In [1]: import numpy as np

In [2]: import numpy.linalg as la

In [3]: np.set_printoptions(suppress=True, linewidth=120)

In [4]: K = np.loadtxt("arr.csv", delimiter=",")

In [5]: K.round(2)
Out[5]: 
array([[0.33, 0.  , 0.  , 0.  , 0.  , 0.33, 0.  , 0.33, 0.  , 0.  , 0.  , 0.  ],
       [0.  , 0.4 , 0.  , 0.2 , 0.  , 0.  , 0.  , 0.  , 0.  , 0.  , 0.2 , 0.2 ],
       [0.2 , 0.  , 0.2 , 0.  , 0.  , 0.  , 0.2 , 0.2 , 0.  , 0.  , 0.  , 0.2 ],
       [0.  , 0.17, 0.17, 0.33, 0.  , 0.17, 0.17, 0.  , 0.  , 0.  , 0.  , 0.  ],
       [0.2 , 0.  , 0.  , 0.  , 0.4 , 0.  , 0.  , 0.  , 0.  , 0.  , 0.2 , 0.2 ],
       [0.  , 0.2 , 0.  , 0.  , 0.2 , 0.2 , 0.  , 0.  , 0.  , 0.2 , 0.  , 0.2 ],
       [0.33, 0.33, 0.  , 0.  , 0.  , 0.  , 0.33, 0.  , 0.  , 0.  , 0.  , 0.  ],
       [0.  , 0.  , 0.  , 0.  , 0.  , 0.  , 0.2 , 0.2 , 0.2 , 0.2 , 0.  , 0.2 ],
       [0.  , 0.  , 0.  , 0.33, 0.  , 0.  , 0.  , 0.  , 0.33, 0.33, 0.  , 0.  ],
       [0.  , 0.33, 0.  , 0.  , 0.  , 0.  , 0.  , 0.  , 0.  , 0.67, 0.  , 0.  ],
       [0.  , 0.  , 0.17, 0.17, 0.17, 0.  , 0.  , 0.17, 0.17, 0.  , 0.17, 0.  ],
       [0.14, 0.14, 0.  , 0.  , 0.14, 0.  , 0.  , 0.14, 0.14, 0.  , 0.  , 0.29]])

In [6]: # a transition matrix

In [7]: x = np.array([-3, 0, 2, 2, -2, -2, -2, 0, -2, 1, 3, 0])

In [8]: h1 = np.maximum(K @ x, 0)

In [9]: h1.round(2)
Out[9]: array([0.  , 1.  , 0.  , 0.33, 0.  , 0.  , 0.  , 0.  , 0.33, 0.67, 0.5 , 0.  ])

In [10]: np.flatnonzero(h1 > 1e-9)
Out[10]: array([ 1,  3,  8,  9, 10])

In [11]: np.maximum(K @ (3 * x), 0)
Out[11]: array([0. , 3. , 0. , 1. , 0. , 0. , 0. , 0. , 1. , 2. , 1.5, 0. ])

In [12]: np.round(np.maximum(K @ x, 0) - np.maximum(-K @ x, 0), 2)
Out[12]: array([-1.67,  1.  , -0.6 ,  0.33, -0.8 , -0.6 , -1.67, -0.6 ,  0.33,  0.67,  0.5 , -1.  ])

In [13]: np.round(K * (h1 > 1e-9)[:, None], 2)
Out[13]: 
array([[0.  , 0.  , 0.  , 0.  , 0.  , 0.  , 0.  , 0.  , 0.  , 0.  , 0.  , 0.  ],
       [0.  , 0.4 , 0.  , 0.2 , 0.  , 0.  , 0.  , 0.  , 0.  , 0.  , 0.2 , 0.2 ],
       [0.  , 0.  , 0.  , 0.  , 0.  , 0.  , 0.  , 0.  , 0.  , 0.  , 0.  , 0.  ],
       [0.  , 0.17, 0.17, 0.33, 0.  , 0.17, 0.17, 0.  , 0.  , 0.  , 0.  , 0.  ],
       [0.  , 0.  , 0.  , 0.  , 0.  , 0.  , 0.  , 0.  , 0.  , 0.  , 0.  , 0.  ],
       [0.  , 0.  , 0.  , 0.  , 0.  , 0.  , 0.  , 0.  , 0.  , 0.  , 0.  , 0.  ],
       [0.  , 0.  , 0.  , 0.  , 0.  , 0.  , 0.  , 0.  , 0.  , 0.  , 0.  , 0.  ],
       [0.  , 0.  , 0.  , 0.  , 0.  , 0.  , 0.  , 0.  , 0.  , 0.  , 0.  , 0.  ],
       [0.  , 0.  , 0.  , 0.33, 0.  , 0.  , 0.  , 0.  , 0.33, 0.33, 0.  , 0.  ],
       [0.  , 0.33, 0.  , 0.  , 0.  , 0.  , 0.  , 0.  , 0.  , 0.67, 0.  , 0.  ],
       [0.  , 0.  , 0.17, 0.17, 0.17, 0.  , 0.  , 0.17, 0.17, 0.  , 0.17, 0.  ],
       [0.  , 0.  , 0.  , 0.  , 0.  , 0.  , 0.  , 0.  , 0.  , 0.  , 0.  , 0.  ]])

In [14]: K @ np.ones(12)
Out[14]: array([1., 1., 1., 1., 1., 1., 1., 1., 1., 1., 1., 1.])

In [15]: np.round(np.sort(np.abs(la.eigvals(K)))[::-1], 2)
Out[15]: array([1.  , 0.57, 0.57, 0.45, 0.45, 0.4 , 0.4 , 0.34, 0.34, 0.19, 0.14, 0.05])

In [16]: p = np.eye(12)[1]

In [17]: for _ in range(5):
    ...:     p = p @ K
    ...:     print(p.round(2))
    ...: 
[0.  0.4 0.  0.2 0.  0.  0.  0.  0.  0.  0.2 0.2]
[0.03 0.22 0.07 0.18 0.06 0.03 0.03 0.06 0.06 0.   0.11 0.14]
[0.07 0.16 0.06 0.14 0.07 0.05 0.07 0.07 0.07 0.04 0.08 0.13]
[0.09 0.15 0.05 0.12 0.07 0.06 0.07 0.08 0.07 0.07 0.06 0.12]
[0.09 0.16 0.04 0.1  0.06 0.06 0.07 0.08 0.07 0.1  0.05 0.11]

In [18]: np.allclose(K, K.T)
Out[18]: False

In [19]: round(np.trace(K), 2)
Out[19]: np.float64(3.85)

In [20]: np.round((K + K.T) / 2, 2)
Out[20]: 
array([[0.33, 0.  , 0.1 , 0.  , 0.1 , 0.17, 0.17, 0.17, 0.  , 0.  , 0.  , 0.07],
       [0.  , 0.4 , 0.  , 0.18, 0.  , 0.1 , 0.17, 0.  , 0.  , 0.17, 0.1 , 0.17],
       [0.1 , 0.  , 0.2 , 0.08, 0.  , 0.  , 0.1 , 0.1 , 0.  , 0.  , 0.08, 0.1 ],
       [0.  , 0.18, 0.08, 0.33, 0.  , 0.08, 0.08, 0.  , 0.17, 0.  , 0.08, 0.  ],
       [0.1 , 0.  , 0.  , 0.  , 0.4 , 0.1 , 0.  , 0.  , 0.  , 0.  , 0.18, 0.17],
       [0.17, 0.1 , 0.  , 0.08, 0.1 , 0.2 , 0.  , 0.  , 0.  , 0.1 , 0.  , 0.1 ],
       [0.17, 0.17, 0.1 , 0.08, 0.  , 0.  , 0.33, 0.1 , 0.  , 0.  , 0.  , 0.  ],
       [0.17, 0.  , 0.1 , 0.  , 0.  , 0.  , 0.1 , 0.2 , 0.1 , 0.1 , 0.08, 0.17],
       [0.  , 0.  , 0.  , 0.17, 0.  , 0.  , 0.  , 0.1 , 0.33, 0.17, 0.08, 0.07],
       [0.  , 0.17, 0.  , 0.  , 0.  , 0.1 , 0.  , 0.1 , 0.17, 0.67, 0.  , 0.  ],
       [0.  , 0.1 , 0.08, 0.08, 0.18, 0.  , 0.  , 0.08, 0.08, 0.  , 0.17, 0.  ],
       [0.07, 0.17, 0.1 , 0.  , 0.17, 0.1 , 0.  , 0.17, 0.07, 0.  , 0.  , 0.29]])

In [21]: rng = np.random.default_rng(45386)

In [22]: lab = rng.permutation(12)

In [23]: A2 = K[:, lab] * rng.choice([-1, 1], 12)

In [24]: A2.round(2)
Out[24]: 
array([[ 0.  , -0.33,  0.33, -0.  , -0.  ,  0.  , -0.  ,  0.  , -0.  , -0.  ,  0.  ,  0.33],
       [ 0.4 , -0.  ,  0.  , -0.2 , -0.  ,  0.  , -0.2 ,  0.  , -0.  , -0.  ,  0.2 ,  0.  ],
       [ 0.  , -0.  ,  0.2 , -0.  , -0.2 ,  0.  , -0.  ,  0.  , -0.  , -0.2 ,  0.2 ,  0.2 ],
       [ 0.17, -0.17,  0.  , -0.33, -0.17,  0.  , -0.  ,  0.  , -0.  , -0.17,  0.  ,  0.  ],
       [ 0.  , -0.  ,  0.2 , -0.  , -0.  ,  0.  , -0.2 ,  0.  , -0.4 , -0.  ,  0.2 ,  0.  ],
       [ 0.2 , -0.2 ,  0.  , -0.  , -0.  ,  0.2 , -0.  ,  0.  , -0.2 , -0.  ,  0.2 ,  0.  ],
       [ 0.33, -0.  ,  0.33, -0.  , -0.  ,  0.  , -0.  ,  0.  , -0.  , -0.33,  0.  ,  0.  ],
       [ 0.  , -0.  ,  0.  , -0.  , -0.  ,  0.2 , -0.  ,  0.2 , -0.  , -0.2 ,  0.2 ,  0.2 ],
       [ 0.  , -0.  ,  0.  , -0.33, -0.  ,  0.33, -0.  ,  0.33, -0.  , -0.  ,  0.  ,  0.  ],
       [ 0.33, -0.  ,  0.  , -0.  , -0.  ,  0.67, -0.  ,  0.  , -0.  , -0.  ,  0.  ,  0.  ],
       [ 0.  , -0.  ,  0.  , -0.17, -0.17,  0.  , -0.17,  0.17, -0.17, -0.  ,  0.  ,  0.17],
       [ 0.14, -0.  ,  0.14, -0.  , -0.  ,  0.  , -0.  ,  0.14, -0.14, -0.  ,  0.29,  0.14]])

In [25]: Uu, _, Vt = la.svd(K.T @ A2)

In [26]: lab
Out[26]: array([ 1,  5,  0,  3,  2,  9, 10,  8,  4,  6, 11,  7])

In [27]: np.round(la.lstsq(K, A2)[0], 2) + 0
Out[27]: 
array([[ 0.,  0.,  1.,  0.,  0.,  0.,  0.,  0.,  0.,  0.,  0.,  0.],
       [ 1.,  0.,  0.,  0.,  0.,  0.,  0.,  0.,  0.,  0.,  0.,  0.],
       [ 0.,  0.,  0.,  0., -1.,  0.,  0.,  0.,  0.,  0.,  0.,  0.],
       [ 0.,  0.,  0., -1.,  0.,  0.,  0.,  0.,  0.,  0.,  0.,  0.],
       [ 0.,  0.,  0.,  0.,  0.,  0.,  0.,  0., -1.,  0.,  0.,  0.],
       [ 0., -1.,  0.,  0.,  0.,  0.,  0.,  0.,  0.,  0.,  0.,  0.],
       [ 0.,  0.,  0.,  0.,  0.,  0.,  0.,  0.,  0., -1.,  0.,  0.],
       [ 0.,  0.,  0.,  0.,  0.,  0.,  0.,  0.,  0.,  0.,  0.,  1.],
       [ 0.,  0.,  0.,  0.,  0.,  0.,  0.,  1.,  0.,  0.,  0.,  0.],
       [ 0.,  0.,  0.,  0.,  0.,  1.,  0.,  0.,  0.,  0.,  0.,  0.],
       [ 0.,  0.,  0.,  0.,  0.,  0., -1.,  0.,  0.,  0.,  0.,  0.],
       [ 0.,  0.,  0.,  0.,  0.,  0.,  0.,  0.,  0.,  0.,  1.,  0.]])

In [28]: X = np.loadtxt("run13.csv", delimiter=",")

In [29]: X
Out[29]: 
array([[ 0.,  0.,  0.,  0.,  2.],
       [ 0.,  0.,  0.,  0., -1.],
       [ 0.,  0.,  0.,  0., -1.],
       [ 0.,  0.,  0.,  0., -1.],
       [ 2., -1., -1., -1.,  0.]])

In [30]: # equal to its transpose

In [31]: round(float(np.trace(la.pinv(X) @ X)), 2)
Out[31]: 2.0

In [32]: np.round(X @ la.pinv(X) @ X, 2)
Out[32]: 
array([[ 0.,  0.,  0.,  0.,  2.],
       [ 0.,  0.,  0.,  0., -1.],
       [ 0.,  0.,  0.,  0., -1.],
       [ 0.,  0.,  0.,  0., -1.],
       [ 2., -1., -1., -1.,  0.]])

In [33]: vals, evecs = la.eigh(X)

In [34]: x = np.array([2, -1, -2, 1, -1])

In [35]: (np.sign(evecs[:, -1].round(6)) == np.sign(evecs[0, -1].round(6))).astype(int)
Out[35]: array([1, 0, 0, 0, 1])

In [36]: np.round(la.eigvalsh(X[1:, 1:]), 2) + 0
Out[36]: array([-1.73,  0.  ,  0.  ,  1.73])

In [37]: np.abs(X).sum(axis=1).max(), round(np.abs(vals).max(), 2)
Out[37]: (np.float64(5.0), np.float64(2.65))

In [38]: np.round(evecs * np.maximum(vals, 0) @ evecs.T, 2)
Out[38]: 
array([[ 0.76, -0.38, -0.38, -0.38,  1.  ],
       [-0.38,  0.19,  0.19,  0.19, -0.5 ],
       [-0.38,  0.19,  0.19,  0.19, -0.5 ],
       [-0.38,  0.19,  0.19,  0.19, -0.5 ],
       [ 1.  , -0.5 , -0.5 , -0.5 ,  1.32]])

In [39]: round(float(x @ X @ x / (x @ x)), 2), np.round(vals[0], 2), round(vals[-1], 2)
Out[39]: (-1.09, np.float64(-2.65), np.float64(2.65))
